$ ipython --no-banner

In [1]: import numpy as np

In [2]: np.set_printoptions(precision=2, suppress=True, linewidth=140)

In [3]: feats = np.load("m.npy")

In [4]: feats
Out[4]: 
array([[ 1.02, -3.  ,  0.  ,  3.  ,  3.  ,  0.  ],
       [ 0.  ,  1.02,  3.  ,  1.  , -2.  ,  1.  ],
       [-3.  ,  2.  ,  2.02, -2.  , -1.  ,  1.  ],
       [ 0.  ,  3.  , -1.  , -2.98, -1.  , -1.  ],
       [ 0.  ,  0.  , -3.  ,  3.  , -2.98, -1.  ],
       [ 1.  , -3.  ,  0.  ,  3.  ,  3.  ,  0.02]])

In [5]: rng = np.random.default_rng(759803)

In [6]: B = feats + rng.integers(-2, 3, (6, 5)) @ rng.integers(-2, 3, (5, 6))

In [7]: B
Out[7]: 
array([[  2.02,  -5.  ,   5.  ,  -1.  ,   0.  ,   4.  ],
       [ 10.  ,  -2.98,  -3.  ,  -3.  ,   8.  ,  -9.  ],
       [ -2.  ,   8.  ,  -4.98,  -4.  ,   6.  ,  -6.  ],
       [ -1.  ,   3.  ,   6.  ,   1.02,  -3.  ,   5.  ],
       [ -6.  ,   4.  ,   3.  ,   3.  ,  -8.98,   7.  ],
       [  5.  , -13.  ,   4.  ,  -1.  ,   2.  ,   4.02]])

In [8]: np.linalg.matrix_rank(B - feats, tol=1e-8)
Out[8]: np.int64(5)

In [9]: np.round(np.linalg.svd(B - feats, compute_uv=False), 2) + 0
Out[9]: array([27.41, 16.41,  6.14,  4.9 ,  1.89,  0.  ])

In [10]: A = np.loadtxt("data.csv", delimiter=",")

In [11]: A
Out[11]: 
array([[-0.56, -0.68, -0.47, -0.07],
       [-0.31, -0.17,  0.7 , -0.62],
       [-0.05,  0.48, -0.52, -0.7 ],
       [ 0.77, -0.53, -0.1 , -0.35]])

In [12]: # orthonormal columns

In [13]: round(np.linalg.norm(A, 1), 2), round(float(np.linalg.norm(A, np.inf)), 2)
Out[13]: (np.float64(1.86), 1.8)

In [14]: np.round(np.linalg.norm(A, 2), 2)
Out[14]: np.float64(1.0)

In [15]: np.linalg.norm(A, axis=0)
Out[15]: array([1., 1., 1., 1.])

In [16]: np.round(np.linalg.norm(A) ** 2 / np.linalg.norm(A, 2) ** 2, 2)
Out[16]: np.float64(4.0)

In [17]: round(A[0] @ A[3], 2)
Out[17]: np.float64(-0.0)

In [18]: np.round(np.linalg.norm(A[0] - A[3]), 2)
Out[18]: np.float64(1.41)

In [19]: f = np.array([5, 6, -1, -1])

In [20]: B = A + np.outer(f, np.eye(4)[0])

In [21]: B
Out[21]: 
array([[ 4.44, -0.68, -0.47, -0.07],
       [ 5.69, -0.17,  0.7 , -0.62],
       [-1.05,  0.48, -0.52, -0.7 ],
       [-0.23, -0.53, -0.1 , -0.35]])

In [22]: np.round(np.linalg.det(B) / np.linalg.det(A), 2), round(1 + np.linalg.solve(A, f)[0], 2)
Out[22]: (np.float64(-4.37), np.float64(-4.37))

In [23]: m1 = np.array([[-1, -1, -1, -1],
    ...:     [-1, -2, -2, -2],
    ...:     [-1, -2, -3, -3],
    ...:     [-1, -2, -3, -4]])

In [24]: B = np.array([[3, 2], [1, 3], [3, 0], [1, 1]])

In [25]: np.einsum("ij,ij->i", A, A)
Out[25]: array([1., 1., 1., 1.])

In [26]: np.linalg.matrix_rank(np.vstack([A, B.T]))
Out[26]: np.int64(4)

In [27]: np.vstack([A, B.T]).shape
Out[27]: (6, 4)

In [28]: np.einsum("ij->j", A)
Out[28]: array([-0.15, -0.89, -0.39, -1.74])

In [29]: K = np.load("run8.npy")

In [30]: K
Out[30]: 
array([[0, 0, 1, 0],
       [0, 0, 0, 0],
       [1, 0, 0, 0],
       [0, 0, 0, 0]])

In [31]: # splits into 3 blocks

In [32]: proj = np.triu(np.array([[3, 3, -1, 2], [0, 1, 3, -1], [-1, -1, 1, 3], [1, 3, -2, -2]]), 1) + np.eye(4)

In [33]: B = proj @ K @ np.linalg.inv(proj)

In [34]: np.round(np.linalg.det(B), 2)
Out[34]: np.float64(0.0)

In [35]: np.linalg.matrix_rank(B)
Out[35]: np.int64(2)

In [36]: np.round(np.poly(B), 2) + 0
Out[36]: array([ 1.,  0., -1.,  0.,  0.])

In [37]: np.round(np.linalg.eigvalsh(K).min(), 2)
Out[37]: np.float64(-1.0)

In [38]: np.kron(np.eye(2, dtype=int), K)
Out[38]: 
array([[0, 0, 1, 0, 0, 0, 0, 0],
       [0, 0, 0, 0, 0, 0, 0, 0],
       [1, 0, 0, 0, 0, 0, 0, 0],
       [0, 0, 0, 0, 0, 0, 0, 0],
       [0, 0, 0, 0, 0, 0, 1, 0],
       [0, 0, 0, 0, 0, 0, 0, 0],
       [0, 0, 0, 0, 1, 0, 0, 0],
       [0, 0, 0, 0, 0, 0, 0, 0]])

In [39]: round(float(np.linalg.det(K.T)), 2)
Out[39]: 0.0

In [40]: np.poly(K)
Out[40]: array([ 1.,  0., -1.,  0.,  0.])

In [41]: round(float(np.linalg.eigvals(K).sum().real), 2)
Out[41]: 0.0

In [42]: np.einsum("ii->", K)
Out[42]: np.int64(0)

In [43]: round(float(np.linalg.det(2 * K)), 2), round(float(np.linalg.det(K)), 2)
Out[43]: (0.0, 0.0)

In [44]: np.trace(K @ K @ K) // 6
Out[44]: np.int64(0)

In [45]: K.sum(axis=0)
Out[45]: array([1, 0, 1, 0])

In [46]: Lm = np.diag(K.sum(axis=1)) - K

In [47]: Lm @ np.ones(4)
Out[47]: array([0., 0., 0., 0.])

In [48]: np.linalg.eigvalsh(Lm)
Out[48]: array([0., 0., 0., 2.])

In [49]: (np.linalg.eigvalsh(Lm) < 1e-8).sum()
Out[49]: np.int64(3)

In [50]: th = np.sort(rng.uniform(-2, 2, 23))

In [51]: M = np.c_[th, th ** 2, th ** 3] @ np.array([[9, -8, -9, 3], [7, -8, 9, -1], [8, 2, 1, 7]])

In [52]: M
Out[52]: 
array([[-52.17, -30.86,  45.21, -63.84],
       [-51.96, -30.73,  45.12, -63.59],
       [-32.36, -17.99,  35.23, -39.89],
       [-16.57,  -6.87,  23.94, -19.82],
       [ -8.26,  -0.73,  14.65,  -8.61],
       [ -7.68,  -0.33,  13.81,  -7.81],
       [ -6.89,   0.2 ,  12.58,  -6.73],
       [ -4.75,   1.43,   8.7 ,  -3.85],
       [ -3.99,   1.7 ,   7.14,  -2.91],
       [ -2.92,   1.78,   4.82,  -1.74],
       [ -0.27,   0.24,   0.29,  -0.09],
       [  1.17,  -1.05,  -0.93,   0.35],
       [  2.36,  -2.08,  -1.52,   0.67],
       [  4.34,  -3.68,  -2.  ,   1.22],
       [ 10.74,  -7.88,  -1.81,   3.35],
       [ 12.87,  -9.04,  -1.48,   4.17],
       [ 15.36, -10.29,  -1.01,   5.17],
       [ 37.87, -18.61,   4.78,  15.89],
       [ 55.23, -23.02,   9.82,  25.3 ],
       [ 59.18, -23.88,  10.99,  27.53],
       [ 77.77, -27.4 ,  16.49,  38.34],
       [101.86, -30.98,  23.61,  52.95],
       [109.42, -31.93,  25.83,  57.64]])

In [53]: # looks like rank 3

In [54]: Z = M[[13, 16]].astype(float)

In [55]: for _ in range(7):
    ...:     labels = np.linalg.norm(M[:, None] - Z, axis=-1).argmin(axis=1)
    ...:     Z = np.array([M[labels == j].mean(axis=0) for j in range(2)])
    ...: 

In [56]: labels
Out[56]: array([0, 0, 0, 0, 0, 0, 0, 0, 0, 0, 0, 0, 0, 0, 0, 0, 0, 1, 1, 1, 1, 1, 1])

In [57]: Z
Out[57]: 
array([[ -8.29,  -6.83,  11.93, -12.  ],
       [ 73.56, -25.97,  15.25,  36.27]])
